>>> import numpy as np
>>> import numpy.linalg as la
>>> np.set_printoptions(precision=2, suppress=True, linewidth=200, floatmode="fixed")
>>> E = np.loadtxt("sample18.csv", delimiter=",")
>>> E
array([[1.98, 7.01, 4.97, 6.98, 3.99],
       [2.00, 6.98, 5.03, 7.03, 4.01],
       [2.03, 7.03, 4.98, 7.01, 4.02],
       [1.99, 6.98, 5.02, 6.99, 4.01],
       [1.98, 6.97, 4.99, 6.99, 4.00],
       [2.02, 6.97, 4.96, 6.99, 4.03],
       [1.98, 7.01, 5.04, 6.99, 3.99],
       [2.02, 7.00, 5.01, 7.01, 4.03],
       [2.00, 6.98, 5.02, 6.99, 3.99],
       [1.99, 7.00, 4.99, 6.98, 3.97],
       [1.99, 7.00, 4.97, 7.00, 4.01],
       [2.04, 6.99, 5.00, 7.04, 3.99],
       [5.96, 1.98, 8.98, 6.99, 8.98],
       [5.97, 1.98, 9.02, 7.01, 9.00],
       [6.02, 1.98, 9.00, 6.99, 8.98],
       [6.01, 1.99, 9.00, 6.99, 9.00],
       [5.98, 2.01, 9.01, 7.00, 8.96],
       [6.03, 2.00, 9.02, 6.99, 9.00],
       [6.01, 2.01, 9.00, 7.00, 9.00],
       [6.03, 2.02, 8.99, 6.99, 8.99],
       [5.99, 2.01, 9.01, 7.00, 8.99],
       [5.98, 2.00, 8.99, 7.01, 8.99],
       [5.97, 2.02, 9.00, 6.98, 9.02],
       [6.01, 2.01, 9.00, 7.01, 9.03]])
>>> labels = E[:, 2] > np.median(E[:, 2])
>>> f = E[labels].mean(axis=0) - E[~labels].mean(axis=0)
>>> labels.astype(int)
array([0, 0, 0, 0, 0, 0, 0, 0, 0, 0, 0, 0, 1, 1, 1, 1, 1, 1, 1, 1, 1, 1, 1, 1])
>>> gram = np.cov(E, rowvar=False)
>>> print(np.polyfit(E[:, 1], E[:, 4], 1))
[-1.00 11.00]
>>> gram.shape
(5, 5)
>>> np.argwhere(np.triu(np.abs(np.corrcoef(E.T)) > 0.8, 1))
array([[0, 1],
       [0, 2],
       [0, 4],
       [1, 2],
       [1, 4],
       [2, 4]])
>>> np.corrcoef(E.T)
array([[ 1.00, -1.00,  1.00, -0.09,  1.00],
       [-1.00,  1.00, -1.00,  0.09, -1.00],
       [ 1.00, -1.00,  1.00, -0.09,  1.00],
       [-0.09,  0.09, -0.09,  1.00, -0.09],
       [ 1.00, -1.00,  1.00, -0.09,  1.00]])
>>> E.std(axis=0)
array([2.00, 2.50, 2.00, 0.02, 2.50])
>>> np.argsort(-E.std(axis=0).round(6), kind="stable")
array([1, 4, 2, 0, 3])
>>> round(np.corrcoef(E[:, 1], E[:, 4])[0, 1], 2)
np.float64(-1.0)
>>> Ac = E - E.mean(axis=0)
>>> evecs = la.svd(Ac)[2][:2]
>>> other = Ac - Ac @ evecs.T @ evecs
>>> la.norm(other, axis=1).round(6).argmax()
np.int64(11)
>>> print((Ac @ evecs.T).std(axis=0))
[4.52 0.02]
>>> other.std(axis=0)
array([0.01, 0.01, 0.01, 0.01, 0.01])
>>> np.diag(evecs.T @ evecs)
array([0.69, 0.41, 0.54, 0.01, 0.36])
>>> rng = np.random.default_rng(775955)
>>> other = E + rng.integers(-2, 3, (24, 2)) @ rng.integers(-2, 3, (2, 5))
>>> other.round(2) + 0
array([[-2.02, 11.01,  2.97, -1.02, -2.01],
       [ 5.00,  4.98,  7.03, 13.03,  9.01],
       [ 1.03,  7.03,  3.98,  5.01,  2.02],
       [ 3.99,  2.98,  5.02, 10.99,  6.01],
       [ 4.98,  2.97,  5.99, 12.99,  8.00],
       [-0.98, 10.97,  3.96,  0.99,  0.03],
       [ 1.98,  9.01,  6.04,  6.99,  4.99],
       [ 6.02,  3.00,  7.01, 15.01, 10.03],
       [-2.00, 10.98,  3.02, -1.01, -2.01],
       [ 5.99,  3.00,  6.99, 14.98,  9.97],
       [ 2.99,  5.00,  4.97,  9.00,  5.01],
       [ 0.04, 10.99,  5.00,  3.04,  1.99],
       [ 5.96,  1.98,  8.98,  6.99,  8.98],
       [ 7.97, -2.02,  9.02, 11.01, 11.00],
       [10.02, -2.02, 11.00, 14.99, 14.98],
       [ 5.01,  3.99,  9.00,  4.99,  8.00],
       [ 8.98,  0.01, 11.01, 13.00, 13.96],
       [ 6.03,  2.00,  9.02,  6.99,  9.00],
       [ 5.01,  2.01,  8.00,  5.00,  7.00],
       [ 7.03,  0.02,  8.99,  8.99,  9.99],
       [ 8.99,  0.01, 11.01, 13.00, 13.99],
       [ 6.98,  0.00,  8.99,  9.01,  9.99],
       [ 7.97, -1.98,  9.00, 10.98, 11.02],
       [ 9.01, -1.99, 10.00, 13.01, 13.03]])
>>> np.abs(other - E).sum(axis=1)
array([24.00, 18.00,  6.00, 12.00, 18.00, 18.00,  4.00, 24.00, 24.00, 24.00,  6.00, 12.00,  0.00, 12.00, 24.00,  6.00, 18.00,  0.00,  6.00,  6.00, 18.00,  6.00, 12.00, 18.00])
>>> np.round(la.svd(other - E, compute_uv=False), 2) + 0
array([36.46,  6.69,  0.00,  0.00,  0.00])
>>> other - E
array([[-4.00,  4.00, -2.00, -8.00, -6.00],
       [ 3.00, -2.00,  2.00,  6.00,  5.00],
       [-1.00,  0.00, -1.00, -2.00, -2.00],
       [ 2.00, -4.00,  0.00,  4.00,  2.00],
       [ 3.00, -4.00,  1.00,  6.00,  4.00],
       [-3.00,  4.00, -1.00, -6.00, -4.00],
       [ 0.00,  2.00,  1.00,  0.00,  1.00],
       [ 4.00, -4.00,  2.00,  8.00,  6.00],
       [-4.00,  4.00, -2.00, -8.00, -6.00],
       [ 4.00, -4.00,  2.00,  8.00,  6.00],
       [ 1.00, -2.00,  0.00,  2.00,  1.00],
       [-2.00,  4.00,  0.00, -4.00, -2.00],
       [ 0.00,  0.00,  0.00,  0.00,  0.00],
       [ 2.00, -4.00,  0.00,  4.00,  2.00],
       [ 4.00, -4.00,  2.00,  8.00,  6.00],
       [-1.00,  2.00,  0.00, -2.00, -1.00],
       [ 3.00, -2.00,  2.00,  6.00,  5.00],
       [ 0.00,  0.00,  0.00,  0.00,  0.00],
       [-1.00,  0.00, -1.00, -2.00, -2.00],
       [ 1.00, -2.00,  0.00,  2.00,  1.00],
       [ 3.00, -2.00,  2.00,  6.00,  5.00],
       [ 1.00, -2.00,  0.00,  2.00,  1.00],
       [ 2.00, -4.00,  0.00,  4.00,  2.00],
       [ 3.00, -4.00,  1.00,  6.00,  4.00]])
